>>> import numpy as np
>>> import numpy.linalg as la
>>> np.set_printoptions(precision=3, suppress=True, linewidth=100)
>>> E = np.loadtxt("out10.csv", delimiter=",")
>>> E
array([[0.555, 0.029, 0.496],
       [0.029, 0.002, 0.026],
       [0.496, 0.026, 0.444]])
>>> la.cond(E) > 100
np.True_
>>> np.argsort(-la.norm(E, axis=0).round(6), kind="stable")[:3]
array([0, 2, 1])
>>> Uu, sig, Vt = la.svd(E)
>>> np.argmax(sig[:-1] / (sig[1:] + 1e-6)) + 1
np.int64(1)
>>> sig.round(3) + 0
array([1., 0., 0.])
>>> Y = Uu[:, :1] @ np.diag(sig[:1]) @ Vt[:1]
>>> la.matrix_rank(Y)
np.int64(1)
>>> Y
array([[0.555, 0.029, 0.496],
       [0.029, 0.002, 0.026],
       [0.496, 0.026, 0.444]])
>>> np.round(la.norm(E - Y) / la.norm(E), 3)
np.float64(0.0)
>>> Y = np.array([[-2, 0], [1, 0]])
>>> K = np.tile(Y, (2, 2))
>>> K
array([[-2,  0, -2,  0],
       [ 1,  0,  1,  0],
       [-2,  0, -2,  0],
       [ 1,  0,  1,  0]])
>>> round(float(la.det(K)), 3)
0.0
>>> round(float(np.abs(la.eigvals(K)).max()), 3)
4.0
>>> K.inv()
Traceback (most recent call last):
  File "<python-input-19>", line 1, in <module>
    K.inv()
    ^^^^^
AttributeError: 'numpy.ndarray' object has no attribute 'inv'
>>> np.trace(K)
np.int64(-4)
>>> la.matrix_power(K, 3)
array([[-32,   0, -32,   0],
       [ 16,   0,  16,   0],
       [-32,   0, -32,   0],
       [ 16,   0,  16,   0]])
>>> np.allclose(K, K.T)
False
>>> np.round(np.sort(np.abs(la.eigvals(K))), 3) + 0
array([0., 0., 0., 4.])
>>> Uu, sig, Vt = la.svd(K)
>>> sig.round(3) + 0
array([4.472, 0.   , 0.   , 0.   ])
>>> Y = Uu[:, :1] @ np.diag(sig[:1]) @ Vt[:1]
>>> la.matrix_rank(Y)
np.int64(1)
>>> np.round(la.norm(K - Y, 2), 3), np.round(sig[1], 3)
(np.float64(0.0), np.float64(0.0))
>>> np.round(np.abs(K - Y).max(), 3)
np.float64(0.0)
>>> la.matrix_rank(K, rtol=0.05)
np.int64(1)
>>> Y
array([[-2.,  0., -2.,  0.],
       [ 1.,  0.,  1.,  0.],
       [-2.,  0., -2.,  0.],
       [ 1.,  0.,  1.,  0.]])
>>> Uu, sig, Vt = la.svd(K)
>>> vecs = Vt[:(sig > 1e-8).sum()]
>>> rng = np.random.default_rng(145566)
>>> vec = K[3] + 2 * K[0] + rng.integers(2) * np.eye(4)[1]
>>> vec
array([-3.,  0., -3.,  0.])
>>> round(la.norm(vec - vecs.T @ vecs @ vec), 3)
np.float64(0.0)
>>> vecs.T @ vecs
array([[0.5, 0. , 0.5, 0. ],
       [0. , 0. , 0. , 0. ],
       [0.5, 0. , 0.5, 0. ],
       [0. , 0. , 0. , 0. ]])
>>> np.allclose(vecs.T @ vecs @ vec, vec)
True
>>> la.matrix_rank(np.vstack([K, vec]))
np.int64(1)
>>> np.diag(vecs.T @ vecs)
array([0.5, 0. , 0.5, 0. ])
>>> M = np.load("w.npy")
>>> M
array([[0.19 , 0.429, 0.   , 0.381],
       [0.308, 0.231, 0.154, 0.308],
       [0.259, 0.296, 0.222, 0.222],
       [0.308, 0.   , 0.308, 0.385]])
>>> np.poly(M)
array([ 1.   , -1.028,  0.022,  0.009, -0.003])
>>> np.kron(np.eye(2, dtype=int), M)
array([[0.19 , 0.429, 0.   , 0.381, 0.   , 0.   , 0.   , 0.   ],
       [0.308, 0.231, 0.154, 0.308, 0.   , 0.   , 0.   , 0.   ],
       [0.259, 0.296, 0.222, 0.222, 0.   , 0.   , 0.   , 0.   ],
       [0.308, 0.   , 0.308, 0.385, 0.   , 0.   , 0.   , 0.   ],
       [0.   , 0.   , 0.   , 0.   , 0.19 , 0.429, 0.   , 0.381],
       [0.   , 0.   , 0.   , 0.   , 0.308, 0.231, 0.154, 0.308],
       [0.   , 0.   , 0.   , 0.   , 0.259, 0.296, 0.222, 0.222],
       [0.   , 0.   , 0.   , 0.   , 0.308, 0.   , 0.308, 0.385]])
>>> round(la.det(2 * M), 3), np.round(la.det(M), 3)
(np.float64(-0.052), np.float64(-0.003))
>>> f, v = M[3], M[1]
>>> np.round(f @ f, 3)
np.float64(0.337)
>>> np.round(f @ v, 3)
np.float64(0.26)
>>> pr = (f @ v) / (f @ f) * f
>>> pr
array([0.238, 0.   , 0.238, 0.297])
>>> round(float((v - pr) @ f), 3)
0.0
>>> v - pr
array([ 0.07 ,  0.231, -0.084,  0.011])
>>> np.round(la.norm(f + v) ** 2 + la.norm(f - v) ** 2, 3)
np.float64(1.207)
>>> X = np.loadtxt("layer12.csv", delimiter=",")
>>> X
array([[ 1.,  4., -2.],
       [ 0.,  0.,  0.],
       [ 6., -9.,  3.],
       [ 0.,  0.,  0.],
       [ 0.,  0.,  0.],
       [ 2., -4., -1.],
       [ 0.,  0.,  0.],
       [ 5., -1.,  2.],
       [ 0.,  0.,  0.],
       [ 4., -5.,  4.],
       [ 0.,  0.,  0.],
       [ 4., -5.,  4.],
       [ 0.,  0.,  0.],
       [ 0.,  0.,  0.],
       [ 4., -5.,  4.],
       [ 0.,  0.,  0.],
       [ 1.,  4., -2.],
       [ 1.,  4., -2.],
       [ 4., -5.,  4.],
       [ 0.,  0.,  0.],
       [ 6., -9.,  3.],
       [ 0.,  0.,  0.],
       [ 2., -4., -1.]])
>>> X @ X
Traceback (most recent call last):
  File "<python-input-57>", line 1, in <module>
    X @ X
    ~~^~~
ValueError: matmul: Input operand 1 has a mismatch in its core dimension 0, with gufunc signature (n?,k),(k,m?)->(n?,m?) (size 23 is different from 3)
>>> gram = X.T @ X
>>> (X @ X.T).shape
(23, 23)
>>> np.trace(gram), (X ** 2).sum()
(np.float64(615.0), np.float64(615.0))
>>> np.diag(gram)
array([172., 343., 100.])
>>> np.allclose(gram, gram.T)
True
>>> O, Rm = la.qr(X)
>>> np.round(O.T @ O, 3) + 0
array([[1., 0., 0.],
       [0., 1., 0.],
       [0., 0., 1.]])
>>> np.round(np.trace(O @ O.T), 3)
np.float64(3.0)
>>> Rm
array([[-13.115,  15.021,  -7.625],
       [  0.   , -10.834,   3.458],
       [  0.   ,   0.   ,   5.468]])
>>> np.round(O @ Rm, 3) + 0
array([[ 1.,  4., -2.],
       [ 0.,  0.,  0.],
       [ 6., -9.,  3.],
       [ 0.,  0.,  0.],
       [ 0.,  0.,  0.],
       [ 2., -4., -1.],
       [ 0.,  0.,  0.],
       [ 5., -1.,  2.],
       [ 0.,  0.,  0.],
       [ 4., -5.,  4.],
       [ 0.,  0.,  0.],
       [ 4., -5.,  4.],
       [ 0.,  0.,  0.],
       [ 0.,  0.,  0.],
       [ 4., -5.,  4.],
       [ 0.,  0.,  0.],
       [ 1.,  4., -2.],
       [ 1.,  4., -2.],
       [ 4., -5.,  4.],
       [ 0.,  0.,  0.],
       [ 6., -9.,  3.],
       [ 0.,  0.,  0.],
       [ 2., -4., -1.]])
>>> A = np.load("sample16.npy")
>>> A
array([[1, 0, 0],
       [0, 1, 0],
       [0, 2, 1]])
>>> np.sort(la.eigvals(A).real)
array([1., 1., 1.])
>>> (la.matrix_power((A != 0) + (A.T != 0) + np.eye(3), 3) > 0).astype(int)
array([[1, 0, 0],
       [0, 1, 1],
       [0, 1, 1]])
>>> Y = A / np.sqrt((A ** 2).mean(axis=1, keepdims=True))
>>> la.matrix_rank(Y) == la.matrix_rank(A)
np.True_
>>> mat = np.load("block15.npy")
>>> mat
array([[3., 0., 0.],
       [0., 3., 2.],
       [0., 2., 3.]])
>>> (la.matrix_power((mat != 0) + (mat.T != 0) + np.eye(3), 3) > 0).astype(int)
array([[1, 0, 0],
       [0, 1, 1],
       [0, 1, 1]])
>>> np.flatnonzero(la.matrix_power((mat != 0) + (mat.T != 0) + np.eye(3), 3)[2])
array([1, 2])
>>> ev, vecs = la.eigh(mat)
>>> vec = np.array([0, -2, -3])
>>> vecs * np.maximum(ev, 0) @ vecs.T
array([[3., 0., 0.],
       [0., 3., 2.],
       [0., 2., 3.]])
>>> la.eigvalsh(mat[1:, 1:])
array([1., 5.])
>>> (np.sign(vecs[:, -1].round(6)) == np.sign(vecs[0, -1].round(6))).astype(int)
array([1, 0, 0])
>>> low = la.cholesky(mat)
>>> mat / np.sqrt(np.outer(np.diag(mat), np.diag(mat)))
array([[1.   , 0.   , 0.   ],
       [0.   , 1.   , 0.667],
       [0.   , 0.667, 1.   ]])
>>> low
array([[1.732, 0.   , 0.   ],
       [0.   , 1.732, 0.   ],
       [0.   , 1.155, 1.291]])
>>> round(float(np.prod(np.diag(low)) ** 2), 3), round(float(la.det(mat)), 3)
(15.0, 15.0)
>>> low @ low.T
array([[3., 0., 0.],
       [0., 3., 2.],
       [0., 2., 3.]])
>>> Y = low / np.sqrt((low ** 2).mean(axis=1, keepdims=True))
>>> la.matrix_rank(low - low.mean(axis=1, keepdims=True))
np.int64(2)
>>> low - low.mean(axis=1, keepdims=True)
array([[ 1.155, -0.577, -0.577],
       [-0.577,  1.155, -0.577],
       [-0.815,  0.339,  0.476]])
>>> Z = np.array([[-1.0, 0.5, 0.4], [0.9, 0.6, -1.4]])
>>> feats = np.array([[3, -1],
...     [0, 3],
...     [1, 2],
...     [3, -3],
...     [0, 1],
...     [1, 1],
...     [-2, -3],
...     [2, 3],
...     [3, 1],
...     [0, -2],
...     [-3, -3],
...     [2, 0],
...     [3, 2],
...     [2, -1],
...     [0, 0],
...     [-2, -2],
...     [-2, -3]]) @ Z + 0.05 * rng.normal(size=(17, 3))
>>> feats
array([[-3.931,  0.884,  2.56 ],
       [ 2.652,  1.893, -4.243],
       [ 0.764,  1.653, -2.393],
       [-5.701, -0.272,  5.353],
       [ 0.929,  0.612, -1.449],
       [-0.041,  1.08 , -1.051],
       [-0.658, -2.763,  3.433],
       [ 0.735,  2.737, -3.396],
       [-2.143,  2.028, -0.106],
       [-1.84 , -1.218,  2.873],
       [ 0.31 , -3.317,  3.053],
       [-2.049,  0.985,  0.831],
       [-1.191,  2.727, -1.595],
       [-2.954,  0.404,  2.301],
       [-0.024, -0.026, -0.002],
       [ 0.239, -2.179,  2.001],
       [-0.72 , -2.829,  3.435]])
>>> vec = np.array([2, 7, 8])
>>> h = np.maximum(feats @ vec, 0)
>>> np.maximum(feats @ (3 * vec), 0)
array([56.409,  0.   ,  0.   , 88.55 ,  0.   ,  0.   , 20.418,  0.   , 27.182, 32.333,  5.479,
       28.355, 11.844, 45.969,  0.   ,  3.693, 18.712])
>>> np.flatnonzero(h > 1e-9)
array([ 0,  3,  6,  8,  9, 10, 11, 12, 13, 15, 16])
>>> np.tanh(feats @ vec)
array([ 1.   , -1.   , -1.   ,  1.   , -1.   , -0.729,  1.   , -1.   ,  1.   ,  1.   ,  0.949,
        1.   ,  0.999,  1.   , -0.239,  0.843,  1.   ])
>>> feats * (h > 1e-9)[:, None]
array([[-3.931,  0.884,  2.56 ],
       [ 0.   ,  0.   , -0.   ],
       [ 0.   ,  0.   , -0.   ],
       [-5.701, -0.272,  5.353],
       [ 0.   ,  0.   , -0.   ],
       [-0.   ,  0.   , -0.   ],
       [-0.658, -2.763,  3.433],
       [ 0.   ,  0.   , -0.   ],
       [-2.143,  2.028, -0.106],
       [-1.84 , -1.218,  2.873],
       [ 0.31 , -3.317,  3.053],
       [-2.049,  0.985,  0.831],
       [-1.191,  2.727, -1.595],
       [-2.954,  0.404,  2.301],
       [-0.   , -0.   , -0.   ],
       [ 0.239, -2.179,  2.001],
       [-0.72 , -2.829,  3.435]])
>>> vec = np.array([-3, 2, 2])
>>> np.sign((feats @ vec).round(6))
array([ 1., -1., -1.,  1., -1.,  1.,  1., -1.,  1.,  1., -1.,  1.,  1.,  1.,  1., -1.,  1.])
>>> la.norm(feats @ vec) <= la.norm(feats, 2) * la.norm(vec) + 1e-9
np.True_
>>> feats @ np.eye(3)[1]
array([ 0.884,  1.893,  1.653, -0.272,  0.612,  1.08 , -2.763,  2.737,  2.028, -1.218, -3.317,
        0.985,  2.727,  0.404, -0.026, -2.179, -2.829])
>>> Uu, sig, Vt = la.svd(feats)
>>> np.argmax(sig[:-1] / (sig[1:] + 1e-6)) + 1
np.int64(2)
>>> Y = Uu[:, :2] @ np.diag(sig[:2]) @ Vt[:2]
>>> la.matrix_rank(feats, rtol=0.05)
np.int64(2)
>>> la.matrix_rank(Y)
np.int64(2)
>>> round(la.norm(feats - Y) / la.norm(feats), 3)
np.float64(0.006)
>>> np.round(np.abs(feats - Y).max(), 3)
np.float64(0.027)
>>> idx = feats[:, 2] > np.median(feats[:, 2])
>>> f = feats[idx].mean(axis=0) - feats[~idx].mean(axis=0)
>>> ((feats - feats.mean(axis=0)) @ f > 0).astype(int)
array([1, 0, 0, 1, 0, 0, 1, 0, 0, 1, 1, 1, 0, 1, 0, 1, 1])
>>> f
array([-1.866, -2.932,  4.615])
>>> idx.astype(int)
array([1, 0, 0, 1, 0, 0, 1, 0, 0, 1, 1, 0, 0, 1, 0, 1, 1])
>>> proj = feats @ la.solve(feats.T @ feats, feats.T)
>>> proj @ feats[:, 2]
array([ 2.56 , -4.243, -2.393,  5.353, -1.449, -1.051,  3.433, -3.396, -0.106,  2.873,  3.053,
        0.831, -1.595,  2.301, -0.002,  2.001,  3.435])
>>> W0 = np.load("m.npy")
>>> W0
array([[3., 1.],
       [1., 3.]])
>>> W1 = np.array([[-2, 2], [2, -2]])
>>> beta = np.array([-3, -2])
>>> act = np.maximum(W0 @ W1 + beta, 0)
>>> (act > 0).mean(axis=0)
array([0.5, 0.5])
>>> la.matrix_rank(act)
np.int64(2)
>>> (act > 0).astype(int)
array([[0, 1],
       [1, 0]])
>>> Z = np.array([[0, 0], [5, 3]])
>>> act @ Z
array([[10.,  6.],
       [ 0.,  0.]])
>>> (W0 + W0.T) / 2
array([[3., 1.],
       [1., 3.]])
>>> (W0 - W0.T) / 2
array([[0., 0.],
       [0., 0.]])
>>> ev, vecs = la.eigh(W0)
>>> vec = np.array([-2, -1])
>>> vecs * np.sqrt(ev) @ vecs.T
array([[1.707, 0.293],
       [0.293, 1.707]])
>>> vecs * np.maximum(ev, 0) @ vecs.T
array([[3., 1.],
       [1., 3.]])
>>> (np.sign(vecs[:, -1].round(6)) == np.sign(vecs[0, -1].round(6))).astype(int)
array([1, 1])
>>> la.eigvalsh(W0[1:, 1:])
array([3.])
>>> np.abs(W0).sum(axis=1).max(), np.abs(ev).max()
(np.float64(4.0), np.float64(4.0))
>>> np.kron(np.eye(2, dtype=int), W0)
array([[3., 1., 0., 0.],
       [1., 3., 0., 0.],
       [0., 0., 3., 1.],
       [0., 0., 1., 3.]])
>>> np.round(la.det(2 * W0), 3), round(float(la.det(W0)), 3)
(np.float64(32.0), 8.0)
>>> round(float(la.det(W0.T)), 3)
8.0
>>> np.einsum("ij,ji->", W0, W0)
np.float64(20.0)
>>> np.einsum("ii->", W0)
np.float64(6.0)
>>> la.eigvals(W0)
array([4., 2.])
>>> round(float(la.eigvals(W0).sum().real), 3)
6.0
>>> round(la.det(W0[::-1]), 3)
np.float64(-8.0)
>>> np.poly(W0)
array([ 1., -6.,  8.])
